% ipython --no-banner

In [1]: import numpy as np

In [2]: import numpy.linalg as la

In [3]: np.set_printoptions(precision=2, suppress=True, linewidth=100)

In [4]: def rnd(a):
   ...:     return np.round(a, 2) + 0
   ...: 

In [5]: F = np.load("run19.npy")

In [6]: rnd(F)
Out[6]: 
array([[  8.12,  13.29,  -3.88,  -4.81, -30.11,  47.27,  22.84, -19.2 ,  16.54, -22.88],
       [  7.49,  12.82,  -3.24,  -4.31, -28.77,  45.1 ,  21.63, -18.06,  15.92, -21.99],
       [  1.2 ,   7.  ,   2.48,   0.37, -12.84,  19.62,   7.82,  -5.31,   7.87, -10.78],
       [ -0.04,   4.9 ,   3.  ,   1.01,  -7.77,  11.63,   3.82,  -1.85,   4.85,  -6.81],
       [ -0.25,   1.49,   1.18,   0.38,  -1.48,   2.07,   0.04,   0.68,   0.65,  -1.29],
       [ -0.04,  -0.45,  -0.16,   0.05,   0.32,  -0.42,   0.13,  -0.36,   0.06,   0.18],
       [ -0.05,  -0.48,  -0.16,   0.06,   0.34,  -0.45,   0.14,  -0.39,   0.07,   0.18],
       [ -0.44,  -1.37,   0.04,   0.55,   0.89,  -1.18,   0.44,  -1.11,   0.55,   0.26],
       [-23.48, -11.74,  30.8 ,  26.38,  14.1 , -22.77,  -7.3 ,   3.89,  14.48,  -3.25],
       [-24.21, -11.99,  31.81,  27.18,  14.55, -23.52,  -7.67,   4.22,  14.83,  -3.31],
       [-26.51, -12.79,  34.96,  29.69,  15.98, -25.91,  -8.85,   5.28,  15.88,  -3.48],
       [-31.3 , -14.42,  41.54,  34.9 ,  18.99, -30.95, -11.4 ,   7.6 ,  18.  ,  -3.78]])

In [7]: [round(float(x), 2) for x in la.svd(F, compute_uv=False)[:3]]
Out[7]: [145.89, 82.27, 6.92]

In [8]: la.cond(F) > 100
Out[8]: np.True_

In [9]: np.argsort(-la.norm(F, axis=0).round(6), kind="stable")[:3]
Out[9]: array([5, 2, 3])

In [10]: la.matrix_rank(F, rtol=0.1)
Out[10]: np.int64(2)

In [11]: rnd(F @ la.pinv(F) @ F)
Out[11]: 
array([[  8.12,  13.29,  -3.88,  -4.81, -30.11,  47.27,  22.84, -19.2 ,  16.54, -22.88],
       [  7.49,  12.82,  -3.24,  -4.31, -28.77,  45.1 ,  21.63, -18.06,  15.92, -21.99],
       [  1.2 ,   7.  ,   2.48,   0.37, -12.84,  19.62,   7.82,  -5.31,   7.87, -10.78],
       [ -0.04,   4.9 ,   3.  ,   1.01,  -7.77,  11.63,   3.82,  -1.85,   4.85,  -6.81],
       [ -0.25,   1.49,   1.18,   0.38,  -1.48,   2.07,   0.04,   0.68,   0.65,  -1.29],
       [ -0.04,  -0.45,  -0.16,   0.05,   0.32,  -0.42,   0.13,  -0.36,   0.06,   0.18],
       [ -0.05,  -0.48,  -0.16,   0.06,   0.34,  -0.45,   0.14,  -0.39,   0.07,   0.18],
       [ -0.44,  -1.37,   0.04,   0.55,   0.89,  -1.18,   0.44,  -1.11,   0.55,   0.26],
       [-23.48, -11.74,  30.8 ,  26.38,  14.1 , -22.77,  -7.3 ,   3.89,  14.48,  -3.25],
       [-24.21, -11.99,  31.81,  27.18,  14.55, -23.52,  -7.67,   4.22,  14.83,  -3.31],
       [-26.51, -12.79,  34.96,  29.69,  15.98, -25.91,  -8.85,   5.28,  15.88,  -3.48],
       [-31.3 , -14.42,  41.54,  34.9 ,  18.99, -30.95, -11.4 ,   7.6 ,  18.  ,  -3.78]])

In [12]: left, sv, Vt = la.svd(F)

In [13]: rnd(sv)
Out[13]: array([145.89,  82.27,   6.92,   0.  ,   0.  ,   0.  ,   0.  ,   0.  ,   0.  ,   0.  ])

In [14]: np.argmax(sv[:-1] / (sv[1:] + 1e-6)) + 1
Out[14]: np.int64(3)

In [15]: A2 = left[:, :3] @ np.diag(sv[:3]) @ Vt[:3]

In [16]: la.matrix_rank(A2)
Out[16]: np.int64(3)

In [17]: rnd(la.norm(F - A2) / la.norm(F))
Out[17]: np.float64(0.0)

In [18]: la.matrix_rank(F, rtol=0.05)
Out[18]: np.int64(2)

In [19]: rank = la.matrix_rank(F)

In [20]: rank
Out[20]: np.int64(3)

In [21]: N = la.svd(F)[2][rank:].T

In [22]: la.matrix_rank(F.T @ F), la.matrix_rank(F @ F.T)
Out[22]: (np.int64(3), np.int64(3))

In [23]: th = np.radians(15)

In [24]: Rm = np.eye(10)

In [25]: Rm[4, 4] = Rm[1, 1] = np.cos(th)

In [26]: Rm[4, 1], Rm[1, 4] = -np.sin(th), np.sin(th)

In [27]: rnd(Rm)
Out[27]: 
array([[ 1.  ,  0.  ,  0.  ,  0.  ,  0.  ,  0.  ,  0.  ,  0.  ,  0.  ,  0.  ],
       [ 0.  ,  0.97,  0.  ,  0.  ,  0.26,  0.  ,  0.  ,  0.  ,  0.  ,  0.  ],
       [ 0.  ,  0.  ,  1.  ,  0.  ,  0.  ,  0.  ,  0.  ,  0.  ,  0.  ,  0.  ],
       [ 0.  ,  0.  ,  0.  ,  1.  ,  0.  ,  0.  ,  0.  ,  0.  ,  0.  ,  0.  ],
       [ 0.  , -0.26,  0.  ,  0.  ,  0.97,  0.  ,  0.  ,  0.  ,  0.  ,  0.  ],
       [ 0.  ,  0.  ,  0.  ,  0.  ,  0.  ,  1.  ,  0.  ,  0.  ,  0.  ,  0.  ],
       [ 0.  ,  0.  ,  0.  ,  0.  ,  0.  ,  0.  ,  1.  ,  0.  ,  0.  ,  0.  ],
       [ 0.  ,  0.  ,  0.  ,  0.  ,  0.  ,  0.  ,  0.  ,  1.  ,  0.  ,  0.  ],
       [ 0.  ,  0.  ,  0.  ,  0.  ,  0.  ,  0.  ,  0.  ,  0.  ,  1.  ,  0.  ],
       [ 0.  ,  0.  ,  0.  ,  0.  ,  0.  ,  0.  ,  0.  ,  0.  ,  0.  ,  1.  ]])

In [28]: A2 = F @ Rm.T

In [29]: rnd(la.svd(F, compute_uv=False)), rnd(la.svd(A2, compute_uv=False))
Out[29]: 
(array([145.89,  82.27,   6.92,   0.  ,   0.  ,   0.  ,   0.  ,   0.  ,   0.  ,   0.  ]),
 array([145.89,  82.27,   6.92,   0.  ,   0.  ,   0.  ,   0.  ,   0.  ,   0.  ,   0.  ]))

In [30]: rnd(np.abs(A2 - F).max(axis=0))
Out[30]: array([0.  , 8.25, 0.  , 0.  , 3.09, 0.  , 0.  , 0.  , 0.  , 0.  ])

In [31]: np.allclose(F @ F.T, A2 @ A2.T)
Out[31]: True

In [32]: J = np.load("layer18.npy")

In [33]: J
Out[33]: 
array([[ 0,  0,  0, -2],
       [-1, -2,  0, -1],
       [-2, -1,  2,  0],
       [ 1,  0,  0,  1]])

In [34]: A2 = J / np.sqrt((J ** 2).mean(axis=1, keepdims=True))

In [35]: la.matrix_rank(J - J.mean(axis=1, keepdims=True))
Out[35]: np.int64(3)

In [36]: rnd(la.norm(A2, axis=1))
Out[36]: array([2., 2., 2., 2.])

In [37]: hat = np.triu(np.array([[0, 0, 3, 1], [2, 1, 1, 1], [1, 1, 1, 3], [0, 0, 1, 3]]), 1) + np.eye(4)

In [38]: A2 = hat @ J @ la.inv(hat)

In [39]: A2
Out[39]: 
array([[ -5.,  -3.,  24., -65.],
       [ -2.,  -3.,  11., -28.],
       [  1.,  -1.,   0.,   3.],
       [  1.,   0.,  -3.,   9.]])

In [40]: la.matrix_rank(A2)
Out[40]: np.int64(4)

In [41]: np.trace(A2), np.trace(J)
Out[41]: (np.float64(1.0), np.int64(1))

In [42]: f, v = A2[1], A2[3]

In [43]: f @ f
Out[43]: np.float64(918.0)

In [44]: p = (f @ v) / (f @ f) * f

In [45]: rnd(la.norm(f + v) ** 2 + la.norm(f - v) ** 2)
Out[45]: np.float64(2018.0)

In [46]: rnd(v - p)
Out[46]: array([ 0.37, -0.94,  0.44,  0.25])

In [47]: np.outer(f, v)
Out[47]: 
array([[  -2.,   -0.,    6.,  -18.],
       [  -3.,   -0.,    9.,  -27.],
       [  11.,    0.,  -33.,   99.],
       [ -28.,   -0.,   84., -252.]])

In [48]: x0 = np.array([2, 1, 0, 0])

In [49]: rhs = J @ x0

In [50]: c, lr = np.zeros(4), 1 / la.norm(J, 2) ** 2

In [51]: for i in range(5):
    ...:     c -= lr * J.T @ (J @ c - rhs)
    ...:     if i % 1 == 0: print(i, round(la.norm(J @ c - rhs), 2))
    ...: 
0 1.01
1 0.86
2 0.78
3 0.72
4 0.68

In [52]: rnd(c)
Out[52]: array([ 1.35,  1.12, -0.69,  0.23])
